>>> import numpy as np
>>> import numpy.linalg as la
>>> np.set_printoptions(suppress=True, linewidth=200)
>>> def rd(a):
...     return np.round(a, 2) + 0
... 
>>> u = np.array([4, 5, 1, 0, 0, 1, 2, 1])
>>> v = np.array([1, 3, 0, 2, 1, 1, 2, 1])
>>> feats = u[:, None] + v[None, :]
>>> feats
array([[5, 7, 4, 6, 5, 5, 6, 5],
       [6, 8, 5, 7, 6, 6, 7, 6],
       [2, 4, 1, 3, 2, 2, 3, 2],
       [1, 3, 0, 2, 1, 1, 2, 1],
       [1, 3, 0, 2, 1, 1, 2, 1],
       [2, 4, 1, 3, 2, 2, 3, 2],
       [3, 5, 2, 4, 3, 3, 4, 3],
       [2, 4, 1, 3, 2, 2, 3, 2]])
>>> la.matrix_power(feats, 4)
array([[ 88954, 148960,  58951, 118957,  88954,  88954, 118957,  88954],
       [104866, 175608,  69495, 140237, 104866, 104866, 140237, 104866],
       [ 41218,  69016,  27319,  55117,  41218,  41218,  55117,  41218],
       [ 25306,  42368,  16775,  33837,  25306,  25306,  33837,  25306],
       [ 25306,  42368,  16775,  33837,  25306,  25306,  33837,  25306],
       [ 41218,  69016,  27319,  55117,  41218,  41218,  55117,  41218],
       [ 57130,  95664,  37863,  76397,  57130,  57130,  76397,  57130],
       [ 41218,  69016,  27319,  55117,  41218,  41218,  55117,  41218]])
>>> rd(np.abs(la.eigvals(feats)).max())
np.float64(26.72)
>>> (feats + feats.T) / 2
array([[5. , 6.5, 3. , 3.5, 3. , 3.5, 4.5, 3.5],
       [6.5, 8. , 4.5, 5. , 4.5, 5. , 6. , 5. ],
       [3. , 4.5, 1. , 1.5, 1. , 1.5, 2.5, 1.5],
       [3.5, 5. , 1.5, 2. , 1.5, 2. , 3. , 2. ],
       [3. , 4.5, 1. , 1.5, 1. , 1.5, 2.5, 1.5],
       [3.5, 5. , 1.5, 2. , 1.5, 2. , 3. , 2. ],
       [4.5, 6. , 2.5, 3. , 2.5, 3. , 4. , 3. ],
       [3.5, 5. , 1.5, 2. , 1.5, 2. , 3. , 2. ]])
>>> rd(la.det(feats))
np.float64(0.0)
>>> X = np.loadtxt("mat.csv", delimiter=",")
>>> X
array([[-1.98,  0.  , -1.  , -3.  ,  2.  ,  0.  ,  3.  , -1.  ,  1.  ,  1.  ,  3.  ,  0.  ,  2.  , -1.  ],
       [-1.  , -0.98,  2.  ,  3.  ,  0.  , -3.  , -1.  ,  0.  , -1.  , -3.  , -1.  , -3.  , -2.  ,  3.  ],
       [-3.  , -3.  ,  2.02,  3.  , -3.  ,  1.  ,  2.  ,  3.  ,  0.  ,  3.  , -1.  ,  0.  , -2.  ,  0.  ],
       [-1.  ,  3.  ,  0.  , -0.98, -2.  , -2.  ,  2.  , -1.  , -2.  ,  0.  , -2.  ,  2.  , -1.  , -1.  ],
       [ 1.  ,  0.  , -3.  , -2.  , -1.98, -3.  ,  0.  ,  0.  ,  1.  , -3.  , -3.  , -2.  ,  3.  , -3.  ],
       [-1.  , -1.  , -1.  , -3.  , -1.  , -0.98,  0.  ,  2.  , -1.  ,  3.  , -2.  , -2.  ,  0.  , -2.  ],
       [ 1.  , -1.  , -1.  , -3.  , -1.  ,  2.  ,  1.02, -2.  , -3.  ,  1.  ,  3.  , -2.  , -1.  ,  1.  ],
       [-2.  , -1.  ,  0.  , -1.  ,  2.  ,  1.  ,  3.  ,  3.02,  1.  , -3.  , -2.  ,  1.  , -2.  ,  2.  ],
       [ 3.  ,  0.  , -2.  , -1.  ,  3.  , -1.  , -2.  ,  3.  , -2.98, -3.  ,  0.  ,  3.  , -3.  ,  3.  ],
       [-2.  , -1.  ,  1.  , -1.  ,  0.  , -3.  ,  2.  , -2.  , -2.  ,  3.02,  1.  ,  3.  ,  1.  , -1.  ],
       [ 0.  , -1.  , -1.  , -3.  ,  0.  , -2.  , -1.  ,  1.  ,  3.  ,  2.  ,  2.02, -3.  ,  2.  ,  3.  ],
       [ 2.  , -1.  ,  3.  ,  1.  ,  2.  , -2.  ,  2.  , -1.  ,  3.  ,  1.  ,  3.  , -1.98,  0.  , -3.  ],
       [ 2.  ,  0.  ,  1.  , -3.  ,  2.  ,  2.  ,  3.  ,  0.  , -1.  ,  2.  , -2.  , -3.  , -0.98,  0.  ],
       [-2.  ,  0.  , -1.  , -3.  ,  2.  ,  0.  ,  3.  , -1.  ,  1.  ,  1.  ,  3.  ,  0.  ,  2.  , -0.98]])
>>> rng = np.random.default_rng(36726)
>>> labels = rng.permutation(14)
>>> labels
array([ 0,  5,  6,  3,  1, 10, 12,  4, 11,  8,  2,  9, 13,  7])
>>> B = X[labels][:, labels]
>>> rd(np.trace(B))
np.float64(-2.72)
>>> np.diag(B)
array([-1.98, -0.98,  1.02, -0.98, -0.98,  2.02, -0.98, -1.98, -1.98, -2.98,  2.02,  3.02, -0.98,  3.02])
>>> la.matrix_rank(X, rtol=0.1)
np.int64(12)
>>> la.cond(X) > 100
np.True_
>>> rd(la.norm(X, 2) / la.norm(X))
np.float64(0.48)
>>> [round(float(x), 2) for x in la.svd(X, compute_uv=False)[:3]]
[13.26, 10.46, 9.65]
>>> data = np.load("m.npy")
>>> data
array([[ 6, 12,  7,  9,  7,  3],
       [ 2,  4,  9,  0,  5,  0],
       [ 5, 10,  2,  6,  4,  7],
       [ 5, 10,  9,  7,  2,  8],
       [ 7, 14,  2,  7,  5,  9]])
>>> rd(la.norm(data))
np.float64(38.09)
>>> data.sum(axis=0)
array([25, 50, 29, 29, 23, 27])
>>> data.sum(axis=1)
array([44, 20, 34, 41, 44])
>>> u, v = data[2], data[4]
>>> u @ v
np.int64(304)
>>> u @ u
np.int64(230)
>>> pr = (u @ v) / (u @ u) * u
>>> la.matrix_rank(np.outer(u, v))
np.int64(1)
>>> rd(pr)
array([ 6.61, 13.22,  2.64,  7.93,  5.29,  9.25])
>>> rd((v - pr) @ u)
np.float64(0.0)
>>> G = data.T @ data
>>> la.matrix_rank(G)
np.int64(5)
>>> np.allclose(G, G.T)
True
>>> (data @ data.T).shape
(5, 5)
>>> G
array([[139, 278, 129, 168, 117, 156],
       [278, 556, 258, 336, 234, 312],
       [129, 258, 219, 152, 130, 125],
       [168, 336, 152, 215, 136, 188],
       [117, 234, 130, 136, 119, 110],
       [156, 312, 125, 188, 110, 203]])
>>> rd(la.svd(data, compute_uv=False) ** 2)
array([1300.87,  105.97,   31.01,   12.72,    0.43])
>>> J = 0.7 ** np.abs(np.subtract.outer(np.arange(5), np.arange(5)))
>>> rd(J)
array([[1.  , 0.7 , 0.49, 0.34, 0.24],
       [0.7 , 1.  , 0.7 , 0.49, 0.34],
       [0.49, 0.7 , 1.  , 0.7 , 0.49],
       [0.34, 0.49, 0.7 , 1.  , 0.7 ],
       [0.24, 0.34, 0.49, 0.7 , 1.  ]])
>>> q, r_ = la.qr(J)
>>> rd(q.T @ q)
array([[1., 0., 0., 0., 0.],
       [0., 1., 0., 0., 0.],
       [0., 0., 1., 0., 0.],
       [0., 0., 0., 1., 0.],
       [0., 0., 0., 0., 1.]])
>>> rd(np.abs(np.diag(r_)))
array([1.38, 0.5 , 0.49, 0.47, 0.42])
>>> rd(r_)
array([[-1.38, -1.44, -1.32, -1.12, -0.87],
       [ 0.  , -0.5 , -0.68, -0.67, -0.57],
       [ 0.  ,  0.  , -0.49, -0.64, -0.59],
       [ 0.  ,  0.  ,  0.  , -0.47, -0.55],
       [ 0.  ,  0.  ,  0.  ,  0.  ,  0.42]])
>>> E = np.load("test4.npy")
>>> E
array([[ 0.,  1.,  0.,  1.,  2.],
       [ 1., -1.,  2.,  1.,  3.],
       [-2., -1.,  2.,  0., -2.],
       [ 0.,  0.,  0.,  2.,  3.],
       [ 0.,  0.,  0.,  0.,  1.]])
>>> B = E / la.norm(E, axis=1, keepdims=True)
>>> G = B @ B.T
>>> rd(G[0])
array([ 1.  ,  0.61, -0.57,  0.91,  0.82])
>>> np.argwhere(np.triu(np.abs(G) > 0.95, 1))
array([], shape=(0, 2), dtype=int64)
>>> (G - 2 * np.eye(5)).round(6).argmax(axis=1)
array([3, 3, 1, 0, 3])
>>> arr = np.load("layer10.npy")
>>> arr
array([[0, 1, 1, 1, 0],
       [0, 0, 2, 3, 1],
       [0, 0, 0, 0, 3],
       [0, 0, 0, 0, 0],
       [0, 0, 0, 0, 0]])
>>> np.unique(arr.round(6), axis=0).shape
(4, 5)
>>> np.abs(np.diag(la.qr(arr)[1])) > 1e-9
array([False, False, False, False, False])
>>> np.allclose(arr[:-1].T @ la.lstsq(arr[:-1].T, arr[-1])[0], arr[-1])
True
>>> la.lstsq(arr[:-1].T, arr[-1])[2]
np.int32(3)
>>> rd(arr @ la.pinv(arr) @ arr)
array([[0., 1., 1., 1., 0.],
       [0., 0., 2., 3., 1.],
       [0., 0., 0., 0., 3.],
       [0., 0., 0., 0., 0.],
       [0., 0., 0., 0., 0.]])
>>> hat = np.triu(np.array([[1, 3, 3, 3, 2],
...     [3, 1, 1, 0, 1],
...     [3, 2, 3, 1, 2],
...     [2, 2, 2, 3, 2],
...     [0, 3, 0, 3, 1]]), 1) + np.eye(5)
>>> B = hat @ arr @ la.inv(hat)
>>> la.matrix_rank(B)
np.int64(3)
>>> hat @ arr - arr @ hat
array([[ 0.,  0.,  5.,  8.,  7.],
       [ 0.,  0.,  0., -2., -7.],
       [ 0.,  0.,  0.,  0.,  0.],
       [ 0.,  0.,  0.,  0.,  0.],
       [ 0.,  0.,  0.,  0.,  0.]])
>>> np.trace(B), np.trace(arr)
(np.float64(0.0), np.int64(0))
>>> rd(la.det(B))
np.float64(0.0)
